>>> import numpy as np
>>> from numpy import linalg as LA
>>> np.set_printoptions(precision=2, suppress=True, linewidth=120)
>>> mat = np.arange(20).reshape(5, 4) + -2
>>> mat
array([[-2, -1,  0,  1],
       [ 2,  3,  4,  5],
       [ 6,  7,  8,  9],
       [10, 11, 12, 13],
       [14, 15, 16, 17]])
>>> left, sv, Vh = LA.svd(mat)
>>> vecs = Vh[:(sv > 1e-8).sum()]
>>> rng = np.random.default_rng(223594)
>>> x = mat[2] + 3 * mat[4] + rng.integers(2) * np.eye(4)[1]
>>> x
array([48., 53., 56., 60.])
>>> vecs.T @ vecs
array([[ 0.7,  0.4,  0.1, -0.2],
       [ 0.4,  0.3,  0.2,  0.1],
       [ 0.1,  0.2,  0.3,  0.4],
       [-0.2,  0.1,  0.4,  0.7]])
>>> np.allclose(vecs.T @ vecs @ x, x)
False
>>> np.diag(vecs.T @ vecs)
array([0.7, 0.3, 0.3, 0.7])
>>> LA.norm(mat, axis=1).argmax()
np.int64(4)
>>> round(float(LA.norm(mat, "nuc")), 2)
45.2
>>> LA.norm(mat, axis=0)
array([18.44, 20.12, 21.91, 23.77])
>>> round(float(LA.norm(mat, 2)), 2)
42.2
>>> left, sv, Vh = LA.svd(mat)
>>> sv.round(2) + 0
array([42.2,  3. ,  0. ,  0. ])
>>> A2 = left[:, :2] @ np.diag(sv[:2]) @ Vh[:2]
>>> A2.round(2) + 0
array([[-2., -1.,  0.,  1.],
       [ 2.,  3.,  4.,  5.],
       [ 6.,  7.,  8.,  9.],
       [10., 11., 12., 13.],
       [14., 15., 16., 17.]])
>>> LA.matrix_rank(mat, rtol=0.05)
np.int64(2)
>>> round(LA.norm(mat - A2, 2), 2), round(float(sv[2]), 2)
(np.float64(0.0), 0.0)
>>> np.abs(np.diag(LA.qr(mat)[1])) > 1e-9
array([ True,  True, False, False])
>>> round(np.trace(LA.pinv(mat) @ mat), 2)
np.float64(2.0)
>>> LA.lstsq(mat[:-1].T, mat[-1])[2]
np.int32(2)
>>> A2 = np.array([[-2, -3], [4, 1], [-5, -3], [-5, -4]])
>>> np.einsum("ij->j", mat)
array([30, 35, 40, 45])
>>> LA.matrix_rank(np.vstack([mat, A2.T]))
np.int64(4)
>>> feats = np.loadtxt("block5.csv", delimiter=",")
>>> feats
array([[-1., -2., -3., -1.,  3.,  3., -1.],
       [ 3.,  2., -6., -2.,  1., -1., -1.],
       [-3.,  2.,  3.,  1., -2.,  0., -2.]])
>>> A2 = np.array([[0, 0, -1], [0, 1, -1]])
>>> cent = np.kron(A2, mat)
>>> round(float(LA.norm(cent, 2)), 2), np.round(LA.norm(A2, 2) * LA.norm(mat, 2), 2)
(68.28, np.float64(68.28))
>>> cent.shape
(10, 12)
>>> cent
array([[  0,   0,   0,   0,   0,   0,   0,   0,   2,   1,   0,  -1],
       [  0,   0,   0,   0,   0,   0,   0,   0,  -2,  -3,  -4,  -5],
       [  0,   0,   0,   0,   0,   0,   0,   0,  -6,  -7,  -8,  -9],
       [  0,   0,   0,   0,   0,   0,   0,   0, -10, -11, -12, -13],
       [  0,   0,   0,   0,   0,   0,   0,   0, -14, -15, -16, -17],
       [  0,   0,   0,   0,  -2,  -1,   0,   1,   2,   1,   0,  -1],
       [  0,   0,   0,   0,   2,   3,   4,   5,  -2,  -3,  -4,  -5],
       [  0,   0,   0,   0,   6,   7,   8,   9,  -6,  -7,  -8,  -9],
       [  0,   0,   0,   0,  10,  11,  12,  13, -10, -11, -12, -13],
       [  0,   0,   0,   0,  14,  15,  16,  17, -14, -15, -16, -17]])
>>> LA.matrix_rank(cent)
np.int64(4)
>>> LA.norm(feats, axis=1).argmax()
np.int64(1)
>>> feats[1] @ feats[2]
np.float64(-25.0)
>>> np.round(LA.norm(feats, 1), 2), np.round(LA.norm(feats, np.inf), 2)
(np.float64(12.0), np.float64(16.0))
>>> np.round(LA.norm(feats, "nuc"), 2)
np.float64(17.86)
>>> round(float(LA.norm(feats[1], 1)), 2), round(LA.norm(feats[1], np.inf), 2)
(16.0, np.float64(6.0))
>>> A2 = np.array([[1, 2], [2, 0], [1, -1], [-1, -2], [-1, 3], [3, 0], [3, -1]])
>>> np.vstack([feats, A2.T]).shape
(5, 7)
>>> A2.T @ feats.T
array([[ -4.,  -4.,  -1.],
       [ 13.,  20., -15.]])
>>> feats @ A2
array([[ -4.,  13.],
       [ -4.,  20.],
       [ -1., -15.]])
>>> np.einsum("ij->j", feats)
array([-1.,  2., -6., -2.,  2.,  2., -4.])
>>> np.einsum("ij,ij->i", feats, feats)
array([34., 56., 31.])
>>> round(LA.norm(feats), 2)
np.float64(11.0)
>>> np.abs(feats).max()
np.float64(6.0)
>>> LA.matrix_rank(feats)
np.int64(3)
>>> feats.shape
(3, 7)
>>> np.count_nonzero(feats)
np.int64(20)
>>> feats.sum(axis=1)
array([-2., -4., -1.])
>>> A2 = feats[0, 0] * feats[1:] - np.outer(feats[1:, 0], feats[0])
>>> A2
array([[  0.,   4.,  15.,   5., -10.,  -8.,   4.],
       [  0.,  -8., -12.,  -4.,  11.,   9.,  -1.]])
>>> feats[:, 0] / feats[0, 0]
array([ 1., -3.,  3.])
>>> LA.matrix_rank(A2), LA.matrix_rank(feats)
(np.int64(2), np.int64(3))
>>> A2 = np.array([[0, 3, 3], [2, 1, 2], [0, 3, 2]])
>>> cent = np.array([[3, 1, 2, 1], [1, 0, 3, 3], [2, 3, 3, 3], [3, 1, 2, 1]])
>>> X = np.block([[A2, np.zeros((3, 4))], [np.zeros((4, 3)), cent]])
>>> X
array([[0., 3., 3., 0., 0., 0., 0.],
       [2., 1., 2., 0., 0., 0., 0.],
       [0., 3., 2., 0., 0., 0., 0.],
       [0., 0., 0., 3., 1., 2., 1.],
       [0., 0., 0., 1., 0., 3., 3.],
       [0., 0., 0., 2., 3., 3., 3.],
       [0., 0., 0., 3., 1., 2., 1.]])
>>> def softmax(z):
...     e = np.exp(z - z.max(axis=-1, keepdims=True))
...     return e / e.sum(axis=-1, keepdims=True)
... 
>>> softmax(X).sum(axis=1)
array([1., 1., 1., 1., 1., 1., 1.])
>>> att = X @ X.T / np.sqrt(7)
>>> softmax(att).round(6).argmax(axis=1)
array([0, 0, 0, 5, 5, 5, 5])
>>> np.unique(X.round(6), axis=0).shape
(6, 7)
>>> np.abs(np.diag(LA.qr(X)[1])) > 1e-9
array([ True,  True,  True,  True,  True,  True, False])
>>> t3 = np.stack([X, -3 * X, X[::-1]])
>>> LA.matrix_rank(t3)
array([6, 6, 6])
>>> np.einsum("bij,cij->bc", t3, t3)
array([[ 120., -360.,   15.],
       [-360., 1080.,  -45.],
       [  15.,  -45.,  120.]])
>>> t3.shape
(3, 7, 7)
>>> np.round(LA.norm(X, "nuc"), 2)
np.float64(21.35)
>>> np.round(LA.norm(X[2] - X[0]), 2)
np.float64(1.0)
>>> X[2] @ X[0]
np.float64(15.0)
>>> LA.norm(X, axis=0)
array([2.  , 4.36, 4.12, 4.8 , 3.32, 5.1 , 4.47])
>>> left, sv, Vh = LA.svd(X)
>>> sv.round(2) + 0
array([8.34, 5.97, 2.63, 2.04, 1.88, 0.49, 0.  ])
>>> A2 = left[:, :6] @ np.diag(sv[:6]) @ Vh[:6]
>>> LA.matrix_rank(A2)
np.int64(6)
>>> np.round(LA.norm(X - A2) / LA.norm(X), 2)
np.float64(0.0)
>>> J = np.loadtxt("test13.csv", delimiter=",")
>>> J
array([[0., 2., 0., 0., 0., 0., 0., 0.],
       [2., 1., 2., 0., 0., 0., 0., 0.],
       [0., 2., 2., 2., 0., 0., 0., 0.],
       [0., 0., 2., 1., 2., 0., 0., 0.],
       [0., 0., 0., 2., 2., 2., 0., 0.],
       [0., 0., 0., 0., 2., 0., 2., 0.],
       [0., 0., 0., 0., 0., 2., 0., 2.],
       [0., 0., 0., 0., 0., 0., 2., 0.]])
>>> ev, vecs = LA.eigh(J)
>>> LA.eigvalsh(J + 3 * np.eye(8))
array([-0.16,  0.73,  1.7 ,  2.81,  4.46,  5.52,  6.87,  8.07])
>>> ev
array([-3.16, -2.27, -1.3 , -0.19,  1.46,  2.52,  3.87,  5.07])
>>> W0 = np.load("out14.npy")
>>> W0
array([[ 0,  3,  0],
       [ 2,  0,  1],
       [ 3,  0,  2],
       [-2,  3, -1]])
>>> left, sv, Vh = LA.svd(W0)
>>> sv
array([5.25, 3.65, 0.27])
>>> A2 = left[:, :2] @ np.diag(sv[:2]) @ Vh[:2]
>>> LA.matrix_rank(A2)
np.int64(2)
>>> A2 = W0 + rng.integers(-2, 3, (4, 2)) @ rng.integers(-2, 3, (2, 3))
>>> A2
array([[-2,  7,  2],
       [ 3, -2,  2],
       [ 7, -8,  2],
       [-1,  1, -2]])
>>> np.abs(A2 - W0).sum(axis=1)
array([ 8,  4, 12,  4])
>>> np.round(LA.svd(A2 - W0, compute_uv=False), 2) + 0
array([10.52,  2.29,  0.  ])
>>> LA.matrix_rank(A2 - W0, tol=1e-8)
np.int64(2)
>>> E = np.load("mat.npy")
>>> E
array([[ -0.6 ,   0.36,  -0.03,   0.45,  -0.27,  -0.49,  -0.57],
       [  0.47,  -0.29,  -0.01,  -0.5 ,   0.32,   0.47,   0.35],
       [ -0.21,   0.11,   0.  ,   0.23,  -0.1 ,  -0.13,  -0.21],
       [ 12.05,  -6.1 ,   0.04, -10.16,   6.03,  10.11,   9.96],
       [ 15.27,  -7.61,   0.05, -12.74,   7.61,  12.73,  12.77],
       [ -9.12,   4.61,   0.01,   7.55,  -4.51,  -7.49,  -7.48],
       [  4.37,  -2.18,  -0.01,  -3.62,   2.25,   3.73,   3.59],
       [-14.71,   7.28,   0.01,  12.17,  -7.34, -12.26, -12.19],
       [ -3.73,   1.9 ,   0.09,   3.04,  -1.87,  -2.99,  -3.04],
       [  7.69,  -3.84,  -0.01,  -6.48,   3.95,   6.35,   6.47],
       [ -3.41,   1.78,  -0.03,   2.98,  -1.62,  -2.89,  -2.88],
       [  9.36,  -4.58,  -0.01,  -7.56,   4.63,   7.71,   7.84],
       [  0.28,  -0.18,   0.  ,  -0.28,   0.14,   0.24,   0.31],
       [ -7.17,   3.65,  -0.02,   6.08,  -3.61,  -6.05,  -6.04],
       [  9.53,  -4.71,  -0.02,  -7.93,   4.84,   7.92,   7.86],
       [ -0.38,   0.17,   0.03,   0.36,  -0.31,  -0.4 ,  -0.27],
       [ 20.39, -10.22,   0.06, -17.04,  10.2 ,  16.98,  16.98],
       [-11.  ,   5.52,   0.06,   9.23,  -5.57,  -9.2 ,  -9.16],
       [  5.44,  -2.74,  -0.09,  -4.39,   2.64,   4.48,   4.48],
       [ -1.65,   0.76,   0.06,   1.45,  -0.9 ,  -1.38,  -1.43],
       [ -8.33,   4.15,   0.02,   6.92,  -4.11,  -6.96,  -6.9 ],
       [  5.16,  -2.57,  -0.08,  -4.3 ,   2.55,   4.34,   4.33],
       [  0.39,  -0.17,   0.01,  -0.23,   0.1 ,   0.25,   0.27],
       [ -9.69,   4.84,   0.01,   8.08,  -4.9 ,  -8.06,  -8.12],
       [-13.41,   6.65,  -0.01,  11.2 ,  -6.78, -11.12, -11.25],
       [  1.6 ,  -0.84,   0.03,  -1.41,   0.76,   1.24,   1.25],
       [ -1.3 ,   0.69,  -0.01,   1.17,  -0.63,  -1.12,  -1.12],
       [  8.07,  -4.07,   0.  ,  -6.77,   4.07,   6.8 ,   6.78],
       [ -0.55,   0.3 ,  -0.03,   0.41,  -0.23,  -0.42,  -0.38],
       [ -2.38,   1.21,  -0.05,   2.02,  -1.21,  -1.95,  -2.03]])
>>> Xs = E - E.mean(axis=0)
>>> vecs = LA.svd(Xs)[2][:1]
>>> A2 = Xs - Xs @ vecs.T @ vecs
>>> np.cov(Xs @ vecs.T, rowvar=False)
array(249.78)
>>> A2.std(axis=0)
array([0.04, 0.04, 0.04, 0.05, 0.05, 0.04, 0.05])
>>> np.round(LA.norm(A2) / LA.norm(Xs), 2)
np.float64(0.01)
>>> lab = E[:, 1] > np.median(E[:, 1])
>>> f = E[lab].mean(axis=0) - E[~lab].mean(axis=0)
>>> ((E - E.mean(axis=0)) @ f > 0).astype(int)
array([1, 0, 1, 0, 0, 1, 0, 1, 1, 0, 1, 0, 1, 1, 0, 1, 0, 1, 0, 1, 1, 0, 1, 1, 1, 0, 1, 0, 1, 1])
>>> A2 = E / LA.norm(E, axis=1, keepdims=True)
>>> cov = A2 @ A2.T
>>> cov[5]
array([ 1.  , -0.99,  0.98, -1.  , -1.  ,  1.  , -1.  ,  1.  ,  1.  , -1.  ,  1.  , -1.  , -0.99,  1.  , -1.  ,  0.98,
       -1.  ,  1.  , -1.  ,  1.  ,  1.  , -1.  , -0.99,  1.  ,  1.  , -1.  ,  1.  , -1.  ,  1.  ,  1.  ])
>>> A2 = np.array([[-5, -2, 1], [3, 4, 5], [-3, -4, 1]])
>>> A2[-1] = A2[0]
>>> F = A2 + 0.1 * np.eye(3)
>>> F
array([[-4.9, -2. ,  1. ],
       [ 3. ,  4.1,  5. ],
       [-5. , -2. ,  1.1]])
>>> W1 = np.array([[1, 0, 3], [1, 3, 0], [3, 0, 1]])
>>> beta = np.array([-3, 2, 4])
>>> act = np.maximum(F @ W1 + beta, 0)
>>> (act > 0).astype(int)
array([[0, 0, 0],
       [1, 1, 1],
       [0, 0, 0]])
>>> cent = np.array([[1, 3], [3, 2], [2, 0]])
>>> W1 @ cent
array([[ 7,  3],
       [10,  9],
       [ 5,  9]])
>>> (act @ cent).round(6).argmax(axis=1)
array([0, 0, 0])
>>> np.kron(np.eye(2, dtype=int), F)
array([[-4.9, -2. ,  1. , -0. , -0. ,  0. ],
       [ 3. ,  4.1,  5. ,  0. ,  0. ,  0. ],
       [-5. , -2. ,  1.1, -0. , -0. ,  0. ],
       [-0. , -0. ,  0. , -4.9, -2. ,  1. ],
       [ 0. ,  0. ,  0. ,  3. ,  4.1,  5. ],
       [-0. , -0. ,  0. , -5. , -2. ,  1.1]])
>>> round(float(LA.det(2 * F)), 2), np.round(LA.det(F), 2)
(0.01, np.float64(0.0))
>>> np.round(LA.det(F.T), 2)
np.float64(0.0)
>>> LA.eigvals(F)
array([0.1+0.j, 0.1+0.j, 0.1-0.j])
>>> round(np.einsum("ii->", F), 2)
np.float64(0.3)
>>> arr = np.load("case7.npy")
>>> arr
array([[1.  , 0.9 , 0.81, 0.73, 0.66, 0.59, 0.53, 0.48, 0.43],
       [0.9 , 1.  , 0.9 , 0.81, 0.73, 0.66, 0.59, 0.53, 0.48],
       [0.81, 0.9 , 1.  , 0.9 , 0.81, 0.73, 0.66, 0.59, 0.53],
       [0.73, 0.81, 0.9 , 1.  , 0.9 , 0.81, 0.73, 0.66, 0.59],
       [0.66, 0.73, 0.81, 0.9 , 1.  , 0.9 , 0.81, 0.73, 0.66],
       [0.59, 0.66, 0.73, 0.81, 0.9 , 1.  , 0.9 , 0.81, 0.73],
       [0.53, 0.59, 0.66, 0.73, 0.81, 0.9 , 1.  , 0.9 , 0.81],
       [0.48, 0.53, 0.59, 0.66, 0.73, 0.81, 0.9 , 1.  , 0.9 ],
       [0.43, 0.48, 0.53, 0.59, 0.66, 0.73, 0.81, 0.9 , 1.  ]])
>>> np.sort(np.abs(LA.eigvals(arr)))
array([0.06, 0.06, 0.07, 0.09, 0.13, 0.2 , 0.4 , 1.22, 6.78])
